$ python3 -q
>>> import numpy as np
>>> np.set_printoptions(precision=2, suppress=True, linewidth=140, floatmode="fixed")
>>> def tidy(a):
...     return np.round(a, 2) + 0
... 
>>> rng = np.random.default_rng(64)
>>> lab = rng.integers(0, 2, 11)
>>> feats = np.array([[2, 2, 0, 1, 0, 2, 0, 0, 0, 2, 2],
...     [2, 2, 0, 1, 2, 0, 0, 2, 0, 3, 3],
...     [3, 0, 2, 1, 1, 3, 0, 0, 1, 1, 2],
...     [2, 3, 0, 1, 0, 3, 0, 2, 3, 3, 1],
...     [0, 3, 3, 2, 1, 1, 3, 1, 2, 3, 1],
...     [0, 3, 3, 3, 0, 3, 2, 0, 1, 1, 0],
...     [2, 3, 2, 3, 2, 2, 0, 1, 1, 1, 3],
...     [1, 1, 1, 3, 2, 2, 2, 1, 0, 2, 3],
...     [3, 0, 1, 2, 1, 3, 2, 0, 0, 2, 2],
...     [0, 0, 0, 2, 3, 3, 0, 3, 1, 1, 1],
...     [3, 3, 3, 2, 1, 3, 1, 1, 0, 0, 3]]) * (lab[:, None] == lab)
>>> feats
array([[2, 2, 0, 1, 0, 0, 0, 0, 0, 2, 2],
       [2, 2, 0, 1, 0, 0, 0, 0, 0, 3, 3],
       [3, 0, 2, 1, 0, 0, 0, 0, 1, 1, 2],
       [2, 3, 0, 1, 0, 0, 0, 0, 3, 3, 1],
       [0, 0, 0, 0, 1, 1, 3, 1, 0, 0, 0],
       [0, 0, 0, 0, 0, 3, 2, 0, 0, 0, 0],
       [0, 0, 0, 0, 2, 2, 0, 1, 0, 0, 0],
       [0, 0, 0, 0, 2, 2, 2, 1, 0, 0, 0],
       [3, 0, 1, 2, 0, 0, 0, 0, 0, 2, 2],
       [0, 0, 0, 2, 0, 0, 0, 0, 1, 1, 1],
       [3, 3, 3, 2, 0, 0, 0, 0, 0, 0, 3]])
>>> f, r1 = feats[5], feats[1]
>>> f @ r1
np.int64(0)
>>> f @ f
np.int64(13)
>>> pr = (f @ r1) / (f @ f) * f
>>> pr
array([0.00, 0.00, 0.00, 0.00, 0.00, 0.00, 0.00, 0.00, 0.00, 0.00, 0.00])
>>> np.outer(f, r1)
array([[0, 0, 0, 0, 0, 0, 0, 0, 0, 0, 0],
       [0, 0, 0, 0, 0, 0, 0, 0, 0, 0, 0],
       [0, 0, 0, 0, 0, 0, 0, 0, 0, 0, 0],
       [0, 0, 0, 0, 0, 0, 0, 0, 0, 0, 0],
       [0, 0, 0, 0, 0, 0, 0, 0, 0, 0, 0],
       [6, 6, 0, 3, 0, 0, 0, 0, 0, 9, 9],
       [4, 4, 0, 2, 0, 0, 0, 0, 0, 6, 6],
       [0, 0, 0, 0, 0, 0, 0, 0, 0, 0, 0],
       [0, 0, 0, 0, 0, 0, 0, 0, 0, 0, 0],
       [0, 0, 0, 0, 0, 0, 0, 0, 0, 0, 0],
       [0, 0, 0, 0, 0, 0, 0, 0, 0, 0, 0]])
>>> np.linalg.matrix_rank(np.outer(f, r1))
np.int64(1)
>>> (r1 - pr) @ f
np.float64(0.0)
>>> r1 - pr
array([2.00, 2.00, 0.00, 1.00, 0.00, 0.00, 0.00, 0.00, 0.00, 3.00, 3.00])
